% python3 -q
>>> import numpy as np
>>> import numpy.linalg as la
>>> np.set_printoptions(precision=2, suppress=True, linewidth=160, legacy="1.25")
>>> X = np.array([[0, 0, 0, 0], [0, -2, 0, 0], [0, 3, 0, 0]])
>>> # column 1 is much longer than the rest
>>> x0 = np.array([-2, -5, 0, 1])
>>> X @ np.eye(4)[2]
array([0., 0., 0.])
>>> np.einsum("ij,j->i", X, x0)
array([  0,  10, -15])
>>> X @ x0
array([  0,  10, -15])
>>> U, s, Vh = la.svd(X)
>>> np.argmax(s[:-1] / (s[1:] + 1e-6)) + 1
1
>>> B = U[:, :1] @ np.diag(s[:1]) @ Vh[:1]
>>> round(la.norm(X - B) / la.norm(X), 2)
0.0
>>> B
array([[ 0.,  0.,  0.,  0.],
       [ 0., -2.,  0.,  0.],
       [ 0.,  3.,  0.,  0.]])
>>> np.abs(X - B).max()
0.0
>>> la.matrix_rank(X, rtol=0.05)
1
>>> ang = np.radians(30)
>>> r_ = np.eye(4)
>>> r_[1, 1] = r_[3, 3] = np.cos(ang)
>>> r_[1, 3], r_[3, 1] = -np.sin(ang), np.sin(ang)
>>> r_
array([[ 1.  ,  0.  ,  0.  ,  0.  ],
       [ 0.  ,  0.87,  0.  , -0.5 ],
       [ 0.  ,  0.  ,  1.  ,  0.  ],
       [ 0.  ,  0.5 ,  0.  ,  0.87]])
>>> B = X @ r_.T
>>> B
array([[ 0.  ,  0.  ,  0.  ,  0.  ],
       [ 0.  , -1.73,  0.  , -1.  ],
       [ 0.  ,  2.6 ,  0.  ,  1.5 ]])
>>> round(la.det(r_), 2), np.round(np.trace(r_), 2)
(1.0, 3.73)
>>> la.svd(X, compute_uv=False), np.round(la.svd(B, compute_uv=False), 2) + 0
(array([3.61, 0.  , 0.  ]), array([3.61, 0.  , 0.  ]))
>>> np.allclose(la.norm(X, axis=1), la.norm(B, axis=1))
True
>>> np.abs(B - X).max(axis=0)
array([0. , 0.4, 0. , 1.5])
>>> np.allclose(X @ X.T, B @ B.T)
True
>>> E = np.load("arr.npy")
>>> E
array([[2., 1., 0., 0.],
       [0., 2., 1., 0.],
       [0., 0., 2., 1.],
       [0., 0., 0., 2.]])
>>> np.round(la.eigvals(E).sum().real, 2)
8.0
>>> np.kron(np.eye(2, dtype=int), E)
array([[2., 1., 0., 0., 0., 0., 0., 0.],
       [0., 2., 1., 0., 0., 0., 0., 0.],
       [0., 0., 2., 1., 0., 0., 0., 0.],
       [0., 0., 0., 2., 0., 0., 0., 0.],
       [0., 0., 0., 0., 2., 1., 0., 0.],
       [0., 0., 0., 0., 0., 2., 1., 0.],
       [0., 0., 0., 0., 0., 0., 2., 1.],
       [0., 0., 0., 0., 0., 0., 0., 2.]])
>>> np.poly(E)
array([  1.,  -8.,  24., -32.,  16.])
>>> round(float(la.det(2 * E)), 2), round(la.det(E), 2)
(256.0, 16.0)
>>> np.round(la.det(E[::-1]), 2)
16.0
>>> round(la.det(E.T), 2)
16.0
>>> np.einsum("ij,ji->", E, E)
16.0
